>>> import numpy as np
>>> np.set_printoptions(precision=2, suppress=True, linewidth=100)
>>> X = np.array([[0, 5, 8, 5, 0],
...     [1, 5, 0, 2, 7],
...     [4, 6, 9, 6, 3],
...     [4, 9, 5, 6, 0],
...     [5, 9, 8, 5, 8]])
>>> X[2] = X[4]
>>> X
array([[0, 5, 8, 5, 0],
       [1, 5, 0, 2, 7],
       [5, 9, 8, 5, 8],
       [4, 9, 5, 6, 0],
       [5, 9, 8, 5, 8]])
>>> U, s, VT = np.linalg.svd(X)
>>> s.round(2) + 0
array([27.66,  8.75,  4.47,  2.75,  0.  ])
>>> out = U[:, :4] @ np.diag(s[:4]) @ VT[:4]
>>> np.linalg.matrix_rank(X, rtol=0.05)
np.int64(4)
>>> np.linalg.matrix_rank(out)
np.int64(4)
>>> out.round(2) + 0
array([[0., 5., 8., 5., 0.],
       [1., 5., 0., 2., 7.],
       [5., 9., 8., 5., 8.],
       [4., 9., 5., 6., 0.],
       [5., 9., 8., 5., 8.]])
>>> np.round(np.linalg.det(2 * X), 2), round(np.linalg.det(X), 2)
(np.float64(0.0), np.float64(0.0))
>>> np.round(np.linalg.det(X[::-1]), 2)
np.float64(0.0)
>>> np.kron(np.eye(2, dtype=int), X)
array([[0, 5, 8, 5, 0, 0, 0, 0, 0, 0],
       [1, 5, 0, 2, 7, 0, 0, 0, 0, 0],
       [5, 9, 8, 5, 8, 0, 0, 0, 0, 0],
       [4, 9, 5, 6, 0, 0, 0, 0, 0, 0],
       [5, 9, 8, 5, 8, 0, 0, 0, 0, 0],
       [0, 0, 0, 0, 0, 0, 5, 8, 5, 0],
       [0, 0, 0, 0, 0, 1, 5, 0, 2, 7],
       [0, 0, 0, 0, 0, 5, 9, 8, 5, 8],
       [0, 0, 0, 0, 0, 4, 9, 5, 6, 0],
       [0, 0, 0, 0, 0, 5, 9, 8, 5, 8]])
>>> np.round(np.poly(X), 2) + 0
array([   1.,  -27.,   35.,  259., -594.,    0.])
>>> J = np.load("x.npy")
>>> J
array([[0, 1, 0, 0],
       [0, 0, 0, 1],
       [1, 0, 0, 0],
       [0, 0, 1, 0]])
>>> J.T @ J
array([[1, 0, 0, 0],
       [0, 1, 0, 0],
       [0, 0, 1, 0],
       [0, 0, 0, 1]])
>>> np.linalg.svd(J, compute_uv=False)
array([1., 1., 1., 1.])
>>> np.linalg.norm(J, axis=0)
array([1., 1., 1., 1.])
>>> M = np.load("sample10.npy")
>>> M
array([[ 1,  1, -1, -1,  1,  1, -1, -1],
       [ 1, -1, -1,  1,  1, -1, -1,  1],
       [ 1, -1,  1, -1, -1,  1, -1,  1]])
>>> vec = np.array([-2, 1, 5, 4, -5, 4, 0, 5])
>>> h = np.maximum(M @ vec, 0)
>>> M.T @ h
array([ 12, -12,  12, -12, -12,  12, -12,  12])
>>> np.maximum(M @ (3 * vec), 0)
array([ 0,  0, 36])
>>> h
array([ 0,  0, 12])
>>> M * (h > 1e-9)[:, None]
array([[ 0,  0,  0,  0,  0,  0,  0,  0],
       [ 0,  0,  0,  0,  0,  0,  0,  0],
       [ 1, -1,  1, -1, -1,  1, -1,  1]])
>>> np.tanh(M @ vec)
array([-1., -1.,  1.])
>>> U, s, VT = np.linalg.svd(M, full_matrices=False)
>>> np.cumsum(s ** 2) / np.sum(s ** 2)
array([0.33, 0.67, 1.  ])
>>> s / s[0]
array([1., 1., 1.])
>>> u = np.array([6, 2])
>>> np.correlate(M[1], M[0], "full")
array([-1,  0,  3,  0, -5,  0,  7,  0, -7,  0,  5,  0, -3,  0,  1])
>>> np.cross(M[1, :3], M[0, :3])
array([2, 0, 2])
>>> np.convolve(M[1], u)
array([ 6, -4, -8,  4,  8, -4, -8,  4,  2])
>>> out = M[0, 0] * M[1:] - np.outer(M[1:, 0], M[0])
>>> out
array([[ 0, -2,  0,  2,  0, -2,  0,  2],
       [ 0, -2,  2,  0, -2,  0,  0,  2]])
>>> np.flatnonzero(~out.round(6).any(axis=1))
array([], dtype=int64)
>>> theta = np.radians(120)
>>> r_ = np.eye(8)
>>> r_[3, 3] = r_[4, 4] = np.cos(theta)
>>> r_[3, 4], r_[4, 3] = -np.sin(theta), np.sin(theta)
>>> r_
array([[ 1.  ,  0.  ,  0.  ,  0.  ,  0.  ,  0.  ,  0.  ,  0.  ],
       [ 0.  ,  1.  ,  0.  ,  0.  ,  0.  ,  0.  ,  0.  ,  0.  ],
       [ 0.  ,  0.  ,  1.  ,  0.  ,  0.  ,  0.  ,  0.  ,  0.  ],
       [ 0.  ,  0.  ,  0.  , -0.5 , -0.87,  0.  ,  0.  ,  0.  ],
       [ 0.  ,  0.  ,  0.  ,  0.87, -0.5 ,  0.  ,  0.  ,  0.  ],
       [ 0.  ,  0.  ,  0.  ,  0.  ,  0.  ,  1.  ,  0.  ,  0.  ],
       [ 0.  ,  0.  ,  0.  ,  0.  ,  0.  ,  0.  ,  1.  ,  0.  ],
       [ 0.  ,  0.  ,  0.  ,  0.  ,  0.  ,  0.  ,  0.  ,  1.  ]])
>>> out = M @ r_.T
>>> out
array([[ 1.  ,  1.  , -1.  , -0.37, -1.37,  1.  , -1.  , -1.  ],
       [ 1.  , -1.  , -1.  , -1.37,  0.37, -1.  , -1.  ,  1.  ],
       [ 1.  , -1.  ,  1.  ,  1.37, -0.37,  1.  , -1.  ,  1.  ]])
>>> W0 = np.loadtxt("w.csv", delimiter=",")
>>> W0
array([[0., 1., 1., 1.],
       [1., 0., 1., 1.],
       [1., 1., 0., 1.],
       [1., 1., 1., 0.]])
>>> ev, evecs = np.linalg.eigh(W0)
>>> vec = np.array([2, 2, 0, 3])
>>> vec @ W0 @ vec
np.float64(32.0)
>>> np.abs(W0).sum(axis=1).max(), np.abs(ev).max()
(np.float64(3.0), np.float64(3.0))
>>> np.all(np.linalg.eigvalsh(W0) > 0)
np.False_
>>> np.linalg.eigvals(W0)
array([-1.,  3., -1., -1.])
>>> np.round(np.linalg.det(2 * W0), 2), np.round(np.linalg.det(W0), 2)
(np.float64(-48.0), np.float64(-3.0))
>>> np.round(np.poly(W0), 2) + 0
array([ 1.,  0., -6., -8., -3.])
>>> np.kron(np.eye(2, dtype=int), W0)
array([[0., 1., 1., 1., 0., 0., 0., 0.],
       [1., 0., 1., 1., 0., 0., 0., 0.],
       [1., 1., 0., 1., 0., 0., 0., 0.],
       [1., 1., 1., 0., 0., 0., 0., 0.],
       [0., 0., 0., 0., 0., 1., 1., 1.],
       [0., 0., 0., 0., 1., 0., 1., 1.],
       [0., 0., 0., 0., 1., 1., 0., 1.],
       [0., 0., 0., 0., 1., 1., 1., 0.]])
>>> np.einsum("ij,ji->", W0, W0)
np.float64(12.0)
>>> np.round(np.linalg.eigvals(W0).sum().real, 2)
np.float64(-0.0)
>>> np.sort(np.abs(np.linalg.eigvals(W0)))
array([1., 1., 1., 3.])
>>> round(float(np.abs(np.linalg.eigvals(W0)).max()), 2)
3.0
>>> (W0 + W0.T) / 2
array([[0., 1., 1., 1.],
       [1., 0., 1., 1.],
       [1., 1., 0., 1.],
       [1., 1., 1., 0.]])
>>> np.linalg.determinant(W0)
Traceback (most recent call last):
  File "<python-input-62>", line 1, in <module>
    np.linalg.determinant(W0)
    ^^^^^^^^^^^^^^^^^^^^^
AttributeError: module 'numpy.linalg' has no attribute 'determinant'
>>> out = M / np.sqrt((M ** 2).mean(axis=1, keepdims=True))
>>> out[1]
array([ 1., -1., -1.,  1.,  1., -1., -1.,  1.])
>>> np.linalg.matrix_rank(out) == np.linalg.matrix_rank(M)
np.True_
>>> np.linalg.norm(out, axis=1)
array([2.83, 2.83, 2.83])
>>> M - M.mean(axis=1, keepdims=True)
array([[ 1.,  1., -1., -1.,  1.,  1., -1., -1.],
       [ 1., -1., -1.,  1.,  1., -1., -1.,  1.],
       [ 1., -1.,  1., -1., -1.,  1., -1.,  1.]])
>>> arr = np.maximum(np.array([[1, 0],
...     [-1, -2],
...     [-2, 0],
...     [-1, 0],
...     [-2, 1],
...     [2, 2],
...     [1, 2],
...     [2, -1],
...     [0, -2],
...     [-2, 1],
...     [2, 1],
...     [0, -2],
...     [-1, 2],
...     [-1, -2],
...     [-1, 0],
...     [2, -2]]) @ np.array([[1, 1, 2, -2], [-2, 2, 1, 1]]) + np.array([-3, 0, 1, -3]), 0)
>>> arr
array([[0, 1, 3, 0],
       [0, 0, 0, 0],
       [0, 0, 0, 1],
       [0, 0, 0, 0],
       [0, 0, 0, 2],
       [0, 6, 7, 0],
       [0, 5, 5, 0],
       [1, 0, 4, 0],
       [1, 0, 0, 0],
       [0, 0, 0, 2],
       [0, 4, 6, 0],
       [1, 0, 0, 0],
       [0, 3, 1, 1],
       [0, 0, 0, 0],
       [0, 0, 0, 0],
       [3, 0, 3, 0]])
>>> Ac = arr - arr.mean(axis=0)
>>> evecs = np.linalg.svd(Ac)[2][:1]
>>> out = Ac - Ac @ evecs.T @ evecs
>>> np.cov(Ac @ evecs.T, rowvar=False)
array(9.56)
>>> round(np.linalg.norm(out) / np.linalg.norm(Ac), 2)
np.float64(0.42)
>>> Ac = arr - arr.mean(axis=0)
>>> U, s, VT = np.linalg.svd(Ac, full_matrices=False)
>>> s
array([11.97,  4.51,  2.44,  2.16])
>>> (np.sign(U[:, 0]) == np.sign(U[0, 0])).astype(int)
array([1, 0, 0, 0, 0, 1, 1, 1, 0, 0, 1, 0, 1, 0, 0, 1])
>>> np.abs(U[:, 0]).argmax()
np.int64(5)
>>> s ** 2 / (s ** 2).sum()
array([0.82, 0.12, 0.03, 0.03])
>>> round(float((s ** 2).sum() ** 2 / (s ** 4).sum()), 2)
1.45
>>> Ac.mean(axis=0)
array([0., 0., 0., 0.])
>>> np.abs(VT[-1])
array([0.82, 0.43, 0.3 , 0.21])
>>> C2 = np.cov(arr, rowvar=False)
>>> np.median(arr, axis=0)
array([0., 0., 0., 0.])
>>> np.linalg.eigvalsh(C2)[::-1]
array([9.56, 1.36, 0.4 , 0.31])
>>> np.polyfit(arr[:, 2], arr[:, 0], 1)
array([0.02, 0.33])
>>> arr.std(axis=0)
array([0.78, 2.01, 2.4 , 0.7 ])
>>> np.argsort(-arr.std(axis=0).round(6), kind="stable")
array([2, 1, 0, 3])
>>> K = np.load("block13.npy")
>>> K
array([[4., 1., 0., 0., 0.],
       [0., 4., 1., 0., 0.],
       [0., 0., 4., 1., 0.],
       [0., 0., 0., 4., 1.],
       [0., 0., 0., 0., 4.]])
>>> ev, evecs = np.linalg.eig(K)
>>> np.sort(np.linalg.eigvals(K @ K))
array([16., 16., 16., 16., 16.])
>>> K @ evecs[:, 0] - ev[0] * evecs[:, 0]
array([0., 0., 0., 0., 0.])
>>> np.prod(ev)
np.float64(1024.0)
>>> np.sort(np.linalg.eigvals(np.linalg.inv(K)))
array([0.25, 0.25, 0.25, 0.25, 0.25])
